In [1]: import numpy as np

In [2]: import numpy.linalg as la

In [3]: np.set_printoptions(precision=3, suppress=True, linewidth=160, legacy="1.25")

In [4]: F = np.load("block15.npy")

In [5]: F
Out[5]: 
array([[4., 3., 3., 0., 0., 3., 0., 0., 0.],
       [3., 4., 3., 0., 0., 3., 0., 0., 0.],
       [3., 3., 4., 0., 0., 3., 0., 0., 0.],
       [0., 0., 0., 4., 3., 0., 0., 0., 0.],
       [0., 0., 0., 3., 4., 0., 0., 0., 0.],
       [3., 3., 3., 0., 0., 4., 0., 0., 0.],
       [0., 0., 0., 0., 0., 0., 4., 3., 3.],
       [0., 0., 0., 0., 0., 0., 3., 4., 3.],
       [0., 0., 0., 0., 0., 0., 3., 3., 4.]])

In [6]: x = np.ones(9)

In [7]: for _ in range(7):
   ...:     x = F @ x
   ...:     x /= la.norm(x)
   ...:     print(round(x @ F @ x, 3))
   ...: 
11.615
12.203
12.538
12.729
12.84
12.905
12.943

In [8]: x
Out[8]: array([0.495, 0.495, 0.495, 0.007, 0.007, 0.495, 0.079, 0.079, 0.079])

In [9]: np.round(la.eigvalsh(F)[-1], 3)
Out[9]: 13.0

In [10]: L = la.cholesky(F)

In [11]: la.eigvalsh(F).min() > 0
Out[11]: True

In [12]: L @ L.T
Out[12]: 
array([[4., 3., 3., 0., 0., 3., 0., 0., 0.],
       [3., 4., 3., 0., 0., 3., 0., 0., 0.],
       [3., 3., 4., 0., 0., 3., 0., 0., 0.],
       [0., 0., 0., 4., 3., 0., 0., 0., 0.],
       [0., 0., 0., 3., 4., 0., 0., 0., 0.],
       [3., 3., 3., 0., 0., 4., 0., 0., 0.],
       [0., 0., 0., 0., 0., 0., 4., 3., 3.],
       [0., 0., 0., 0., 0., 0., 3., 4., 3.],
       [0., 0., 0., 0., 0., 0., 3., 3., 4.]])

In [13]: F / np.sqrt(np.outer(np.diag(F), np.diag(F)))
Out[13]: 
array([[1.  , 0.75, 0.75, 0.  , 0.  , 0.75, 0.  , 0.  , 0.  ],
       [0.75, 1.  , 0.75, 0.  , 0.  , 0.75, 0.  , 0.  , 0.  ],
       [0.75, 0.75, 1.  , 0.  , 0.  , 0.75, 0.  , 0.  , 0.  ],
       [0.  , 0.  , 0.  , 1.  , 0.75, 0.  , 0.  , 0.  , 0.  ],
       [0.  , 0.  , 0.  , 0.75, 1.  , 0.  , 0.  , 0.  , 0.  ],
       [0.75, 0.75, 0.75, 0.  , 0.  , 1.  , 0.  , 0.  , 0.  ],
       [0.  , 0.  , 0.  , 0.  , 0.  , 0.  , 1.  , 0.75, 0.75],
       [0.  , 0.  , 0.  , 0.  , 0.  , 0.  , 0.75, 1.  , 0.75],
       [0.  , 0.  , 0.  , 0.  , 0.  , 0.  , 0.75, 0.75, 1.  ]])

In [14]: round(la.norm(F[0], 1), 3), np.round(la.norm(F[0], np.inf), 3)
Out[14]: (13.0, 4.0)

In [15]: la.norm(F, axis=1)
Out[15]: array([6.557, 6.557, 6.557, 5.   , 5.   , 6.557, 5.831, 5.831, 5.831])

In [16]: round(float(la.norm(F, 1)), 3), round(float(la.norm(F, np.inf)), 3)
Out[16]: (13.0, 13.0)

In [17]: round(la.norm(F[0] - F[8]), 3)
Out[17]: 8.775

In [18]: round(float(la.norm(F, 2)), 3)
Out[18]: 13.0

In [19]: vals, V = la.eigh(F)

In [20]: x = np.array([0, 2, 1, 1, 3, 3, 3, 1, 1])

In [21]: V * np.maximum(vals, 0) @ V.T
Out[21]: 
array([[4., 3., 3., 0., 0., 3., 0., 0., 0.],
       [3., 4., 3., 0., 0., 3., 0., 0., 0.],
       [3., 3., 4., 0., 0., 3., 0., 0., 0.],
       [0., 0., 0., 4., 3., 0., 0., 0., 0.],
       [0., 0., 0., 3., 4., 0., 0., 0., 0.],
       [3., 3., 3., 0., 0., 4., 0., 0., 0.],
       [0., 0., 0., 0., 0., 0., 4., 3., 3.],
       [0., 0., 0., 0., 0., 0., 3., 4., 3.],
       [0., 0., 0., 0., 0., 0., 3., 3., 4.]])

In [22]: la.matrix_rank(F)
Out[22]: 9

In [23]: F.mean(axis=0)
Out[23]: array([1.444, 1.444, 1.444, 0.778, 0.778, 1.444, 1.111, 1.111, 1.111])

In [24]: F.sum(axis=0)
Out[24]: array([13., 13., 13.,  7.,  7., 13., 10., 10., 10.])

In [25]: la.svd(F, compute_uv=False)
Out[25]: array([13., 10.,  7.,  1.,  1.,  1.,  1.,  1.,  1.])

In [26]: np.count_nonzero(F)
Out[26]: 29

In [27]: np.unravel_index(np.abs(F).argmax(), F.shape)
Out[27]: (0, 0)

In [28]: arr = np.loadtxt("data.csv", delimiter=",")

In [29]: arr
Out[29]: 
array([[1.   , 0.9  , 0.81 , 0.729, 0.656],
       [0.9  , 1.   , 0.9  , 0.81 , 0.729],
       [0.81 , 0.9  , 1.   , 0.9  , 0.81 ],
       [0.729, 0.81 , 0.9  , 1.   , 0.9  ],
       [0.656, 0.729, 0.81 , 0.9  , 1.   ]])

In [30]: vals, V = la.eigh(arr)

In [31]: np.round(V.T @ arr @ V, 3) + 0
Out[31]: 
array([[0.058, 0.   , 0.   , 0.   , 0.   ],
       [0.   , 0.079, 0.   , 0.   , 0.   ],
       [0.   , 0.   , 0.146, 0.   , 0.   ],
       [0.   , 0.   , 0.   , 0.455, 0.   ],
       [0.   , 0.   , 0.   , 0.   , 4.262]])

In [32]: vals
Out[32]: array([0.058, 0.079, 0.146, 0.455, 4.262])

In [33]: np.abs(V[:, -1]).round(6).argmax()
Out[33]: 2

In [34]: la.eigvalsh(arr + 5 * np.eye(5))
Out[34]: array([5.058, 5.079, 5.146, 5.455, 9.262])

In [35]: M = np.load("run0.npy")

In [36]: M
Out[36]: 
array([[-1.2  ,  1.3  , -0.1  ,  0.5  ,  0.6  ,  0.   ],
       [-0.765, -0.539, -0.103, -1.211, -0.532,  0.386],
       [-0.5  , -1.   ,  0.3  ,  0.4  , -1.7  ,  0.6  ],
       [-0.8  , -0.7  , -0.2  , -1.3  , -0.6  ,  0.5  ]])

In [37]: Uu, s, vt = la.svd(M)

In [38]: s
Out[38]: array([2.952, 1.882, 1.579, 0.091])

In [39]: M2 = Uu[:, :3] @ np.diag(s[:3]) @ vt[:3]

In [40]: la.matrix_rank(M, rtol=0.05)
Out[40]: 3

In [41]: J = np.load("layer1.npy")

In [42]: J
Out[42]: 
array([[ 2., -2.,  0.,  0.,  0.,  0.,  0.,  0.,  0.],
       [-2.,  2., -2.,  0.,  0.,  0.,  0.,  0.,  0.],
       [ 0., -2.,  4., -2.,  0.,  0.,  0.,  0.,  0.],
       [ 0.,  0., -2.,  6., -2.,  0.,  0.,  0.,  0.],
       [ 0.,  0.,  0., -2.,  4., -2.,  0.,  0.,  0.],
       [ 0.,  0.,  0.,  0., -2.,  8., -2.,  0.,  0.],
       [ 0.,  0.,  0.,  0.,  0., -2.,  4., -2.,  0.],
       [ 0.,  0.,  0.,  0.,  0.,  0., -2.,  2., -2.],
       [ 0.,  0.,  0.,  0.,  0.,  0.,  0., -2.,  4.]])

In [43]: M2 = J / np.sqrt((J ** 2).mean(axis=1, keepdims=True))

In [44]: J - J.mean(axis=1, keepdims=True)
Out[44]: 
array([[ 2.   , -2.   ,  0.   ,  0.   ,  0.   ,  0.   ,  0.   ,  0.   ,  0.   ],
       [-1.778,  2.222, -1.778,  0.222,  0.222,  0.222,  0.222,  0.222,  0.222],
       [ 0.   , -2.   ,  4.   , -2.   ,  0.   ,  0.   ,  0.   ,  0.   ,  0.   ],
       [-0.222, -0.222, -2.222,  5.778, -2.222, -0.222, -0.222, -0.222, -0.222],
       [ 0.   ,  0.   ,  0.   , -2.   ,  4.   , -2.   ,  0.   ,  0.   ,  0.   ],
       [-0.444, -0.444, -0.444, -0.444, -2.444,  7.556, -2.444, -0.444, -0.444],
       [ 0.   ,  0.   ,  0.   ,  0.   ,  0.   , -2.   ,  4.   , -2.   ,  0.   ],
       [ 0.222,  0.222,  0.222,  0.222,  0.222,  0.222, -1.778,  2.222, -1.778],
       [-0.222, -0.222, -0.222, -0.222, -0.222, -0.222, -0.222, -2.222,  3.778]])

In [45]: la.norm(M2, axis=1)
Out[45]: array([3., 3., 3., 3., 3., 3., 3., 3., 3.])

In [46]: E = np.load("out2.npy")

In [47]: E
Out[47]: 
array([[  0, -15,  15],
       [ 15,   0,  14],
       [-15, -14,   0]])

In [48]: # rows and columns are dependent

In [49]: np.allclose(J @ J.T, J.T @ J)
Out[49]: True

In [50]: J @ J
Out[50]: 
array([[  8.,  -8.,   4.,   0.,   0.,   0.,   0.,   0.,   0.],
       [ -8.,  12., -12.,   4.,   0.,   0.,   0.,   0.,   0.],
       [  4., -12.,  24., -20.,   4.,   0.,   0.,   0.,   0.],
       [  0.,   4., -20.,  44., -20.,   4.,   0.,   0.,   0.],
       [  0.,   0.,   4., -20.,  24., -24.,   4.,   0.,   0.],
       [  0.,   0.,   0.,   4., -24.,  72., -24.,   4.,   0.],
       [  0.,   0.,   0.,   0.,   4., -24.,  24., -12.,   4.],
       [  0.,   0.,   0.,   0.,   0.,   4., -12.,  12., -12.],
       [  0.,   0.,   0.,   0.,   0.,   0.,   4., -12.,  20.]])

In [51]: la.matrix_power(J, 2)
Out[51]: 
array([[  8.,  -8.,   4.,   0.,   0.,   0.,   0.,   0.,   0.],
       [ -8.,  12., -12.,   4.,   0.,   0.,   0.,   0.,   0.],
       [  4., -12.,  24., -20.,   4.,   0.,   0.,   0.,   0.],
       [  0.,   4., -20.,  44., -20.,   4.,   0.,   0.,   0.],
       [  0.,   0.,   4., -20.,  24., -24.,   4.,   0.,   0.],
       [  0.,   0.,   0.,   4., -24.,  72., -24.,   4.,   0.],
       [  0.,   0.,   0.,   0.,   4., -24.,  24., -12.,   4.],
       [  0.,   0.,   0.,   0.,   0.,   4., -12.,  12., -12.],
       [  0.,   0.,   0.,   0.,   0.,   0.,   4., -12.,  20.]])

In [52]: np.allclose(J, J.T)
Out[52]: True

In [53]: round(float(la.det(J)), 3)
Out[53]: 2560.0
